In [1]: import numpy as np

In [2]: import numpy.linalg as la

In [3]: np.set_printoptions(suppress=True, linewidth=200)

In [4]: W0 = np.load("run6.npy")

In [5]: W0
Out[5]: 
array([[0, 1, 1],
       [1, 0, 1],
       [1, 1, 0]])

In [6]: r0 = np.array([-2, 2, 1])

In [7]: np.cross(W0[2, :3], W0[1, :3])
Out[7]: array([ 1, -1, -1])

In [8]: print(np.array([np.convolve(row, r0, "same") for row in W0]))
[[-2  0  3]
 [ 2 -1  2]
 [ 0  3  1]]

In [9]: m1 = np.load("dump.npy")

In [10]: m1
Out[10]: 
array([[1, 0, 0, 0, 0, 0, 0, 0],
       [0, 1, 0, 0, 0, 0, 0, 0],
       [2, 2, 1, 0, 0, 0, 0, 0],
       [2, 2, 1, 1, 0, 0, 0, 0],
       [0, 3, 1, 3, 1, 0, 0, 0],
       [3, 2, 1, 2, 3, 1, 0, 0],
       [3, 0, 3, 1, 2, 3, 1, 0],
       [0, 1, 1, 3, 2, 0, 3, 1]])

In [11]: # triangular: eigenvalues sit on the diagonal

In [12]: rng = np.random.default_rng(877)

In [13]: A2 = m1 + rng.integers(-2, 3, (8, 7)) @ rng.integers(-2, 3, (7, 8))

In [14]: A2
Out[14]: 
array([[ -5,   4,   5,  -6,   0,  -6,   1, -10],
       [ -1,  -3,   1,   1,   3,  -5,   4,   0],
       [ 14,  14,   6,   4,   1,  -3,  -3,  -3],
       [  5,  -7,   0,   0,   5,   0,   6,   0],
       [ -2,  17,  11,   2,  -1, -13,  -2,  -7],
       [  9,  11,   5,   7,  -2,   1,  -7,   5],
       [  4,  -5,   3,  -6,   9,   5,   4,   3],
       [  3,   5,   1,   7,  -1,   3,  -3,  11]])

In [15]: print(A2 - m1)
[[ -6   4   5  -6   0  -6   1 -10]
 [ -1  -4   1   1   3  -5   4   0]
 [ 12  12   5   4   1  -3  -3  -3]
 [  3  -9  -1  -1   5   0   6   0]
 [ -2  14  10  -1  -2 -13  -2  -7]
 [  6   9   4   5  -5   0  -7   5]
 [  1  -5   0  -7   7   2   3   3]
 [  3   4   0   4  -3   3  -6  10]]

In [16]: x0 = np.array([2, 1, 0, -2, 0, 0, 0, 1])

In [17]: (A2 @ x0).argmax()
Out[17]: np.int64(2)

In [18]: A2 @ x0
Out[18]: array([-4, -7, 31,  3,  2, 20, 18,  8])

In [19]: print(A2 @ np.ones(8))
[-17.   0.  30.   9.   5.  29.  17.  26.]

In [20]: np.round(np.sort(la.eigvals(m1)), 1)
Out[20]: array([1., 1., 1., 1., 1., 1., 1., 1.])

In [21]: np.prod(np.diag(m1)), round(la.det(m1), 1)
Out[21]: (np.int64(1), np.float64(1.0))

In [22]: m1 @ m1
Out[22]: 
array([[ 1,  0,  0,  0,  0,  0,  0,  0],
       [ 0,  1,  0,  0,  0,  0,  0,  0],
       [ 4,  4,  1,  0,  0,  0,  0,  0],
       [ 6,  6,  2,  1,  0,  0,  0,  0],
       [ 8, 14,  5,  6,  1,  0,  0,  0],
       [12, 19,  7, 13,  6,  1,  0,  0],
       [23, 20, 12, 14, 13,  6,  1,  0],
       [17, 16, 16, 15, 10,  9,  6,  1]])

In [23]: la.matrix_rank(m1 - m1[0, 0] * np.eye(8))
Out[23]: np.int64(6)

In [24]: A = np.array([[3, 1, 5, 2, 2, 3, 0],
    ...:     [0, 1, 3, 1, 5, 5, 0],
    ...:     [0, 0, 3, 0, 1, 2, 5],
    ...:     [0, 0, 0, 2, 0, 2, 2],
    ...:     [0, 0, 0, 0, 3, 4, 2],
    ...:     [0, 0, 0, 0, 0, 5, 5],
    ...:     [0, 0, 0, 0, 0, 0, 3]])

In [25]: A
Out[25]: 
array([[3, 1, 5, 2, 2, 3, 0],
       [0, 1, 3, 1, 5, 5, 0],
       [0, 0, 3, 0, 1, 2, 5],
       [0, 0, 0, 2, 0, 2, 2],
       [0, 0, 0, 0, 3, 4, 2],
       [0, 0, 0, 0, 0, 5, 5],
       [0, 0, 0, 0, 0, 0, 3]])

In [26]: # triangular, det is the product of the diagonal

In [27]: x0 = np.array([0, 2, 0, 0, 0, 0, 0, 0])

In [28]: rhs = m1 @ x0

In [29]: b, lr = np.zeros(8), 1 / la.norm(m1, 2) ** 2

In [30]: for i in range(5):
    ...:     b -= lr * m1.T @ (m1 @ b - rhs)
    ...:     if i % 1 == 0: print(i, round(la.norm(m1 @ b - rhs), 1))
    ...: 
0 4.9
1 4.0
2 3.2
3 2.6
4 2.2

In [31]: np.round(la.cond(m1), 1)
Out[31]: np.float64(859.3)

In [32]: b.round(1) + 0
Out[32]: array([ 0.3,  1.1,  0.1,  0.5,  0.1, -0.3, -0.1,  0. ])

In [33]: q, _ = la.qr(np.array([[1.0, -1.4, -2.1],
    ...:     [0.0, -1.0, 0.4],
    ...:     [0.2, -0.9, 0.1],
    ...:     [-1.4, -0.7, 1.0],
    ...:     [0.9, -0.3, 0.4],
    ...:     [-1.7, -0.6, 1.6],
    ...:     [-1.2, -0.2, 0.3],
    ...:     [1.3, 0.2, -0.2]]))

In [34]: K = q @ q.T

In [35]: K.round(1) + 0
Out[35]: 
array([[ 0.9,  0.1,  0.2,  0. , -0.1, -0.2,  0. , -0.1],
       [ 0.1,  0.3,  0.3,  0.2,  0.2,  0.2,  0. ,  0.1],
       [ 0.2,  0.3,  0.2,  0.1,  0.2,  0.1, -0.1,  0.1],
       [ 0. ,  0.2,  0.1,  0.3,  0. ,  0.3,  0.2, -0.2],
       [-0.1,  0.2,  0.2,  0. ,  0.4,  0. , -0.2,  0.3],
       [-0.2,  0.2,  0.1,  0.3,  0. ,  0.4,  0.2, -0.1],
       [ 0. ,  0. , -0.1,  0.2, -0.2,  0.2,  0.2, -0.2],
       [-0.1,  0.1,  0.1, -0.2,  0.3, -0.1, -0.2,  0.3]])

In [36]: x0 = np.array([-3, -3, -2, 1, 2, -3, -2, -3])

In [37]: np.trace(K)
Out[37]: np.float64(3.0)

In [38]: np.round(K @ K @ x0, 1)
Out[38]: array([-2.9, -1.9, -1.7, -1.3, -0.6, -1. , -0.3,  0.4])

In [39]: np.round(la.matrix_power(K, 2), 1) + 0
Out[39]: 
array([[ 0.9,  0.1,  0.2,  0. , -0.1, -0.2,  0. , -0.1],
       [ 0.1,  0.3,  0.3,  0.2,  0.2,  0.2,  0. ,  0.1],
       [ 0.2,  0.3,  0.2,  0.1,  0.2,  0.1, -0.1,  0.1],
       [ 0. ,  0.2,  0.1,  0.3,  0. ,  0.3,  0.2, -0.2],
       [-0.1,  0.2,  0.2,  0. ,  0.4,  0. , -0.2,  0.3],
       [-0.2,  0.2,  0.1,  0.3,  0. ,  0.4,  0.2, -0.1],
       [ 0. ,  0. , -0.1,  0.2, -0.2,  0.2,  0.2, -0.2],
       [-0.1,  0.1,  0.1, -0.2,  0.3, -0.1, -0.2,  0.3]])

In [40]: np.round(K @ K, 1) + 0
Out[40]: 
array([[ 0.9,  0.1,  0.2,  0. , -0.1, -0.2,  0. , -0.1],
       [ 0.1,  0.3,  0.3,  0.2,  0.2,  0.2,  0. ,  0.1],
       [ 0.2,  0.3,  0.2,  0.1,  0.2,  0.1, -0.1,  0.1],
       [ 0. ,  0.2,  0.1,  0.3,  0. ,  0.3,  0.2, -0.2],
       [-0.1,  0.2,  0.2,  0. ,  0.4,  0. , -0.2,  0.3],
       [-0.2,  0.2,  0.1,  0.3,  0. ,  0.4,  0.2, -0.1],
       [ 0. ,  0. , -0.1,  0.2, -0.2,  0.2,  0.2, -0.2],
       [-0.1,  0.1,  0.1, -0.2,  0.3, -0.1, -0.2,  0.3]])

In [41]: np.round((K + K.T) / 2, 1) + 0
Out[41]: 
array([[ 0.9,  0.1,  0.2,  0. , -0.1, -0.2,  0. , -0.1],
       [ 0.1,  0.3,  0.3,  0.2,  0.2,  0.2,  0. ,  0.1],
       [ 0.2,  0.3,  0.2,  0.1,  0.2,  0.1, -0.1,  0.1],
       [ 0. ,  0.2,  0.1,  0.3,  0. ,  0.3,  0.2, -0.2],
       [-0.1,  0.2,  0.2,  0. ,  0.4,  0. , -0.2,  0.3],
       [-0.2,  0.2,  0.1,  0.3,  0. ,  0.4,  0.2, -0.1],
       [ 0. ,  0. , -0.1,  0.2, -0.2,  0.2,  0.2, -0.2],
       [-0.1,  0.1,  0.1, -0.2,  0.3, -0.1, -0.2,  0.3]])

In [42]: np.allclose(K, K.T)
Out[42]: True

In [43]: print(np.trace(K))
3.0

In [44]: print(round(float(la.det(K)), 1))
-0.0
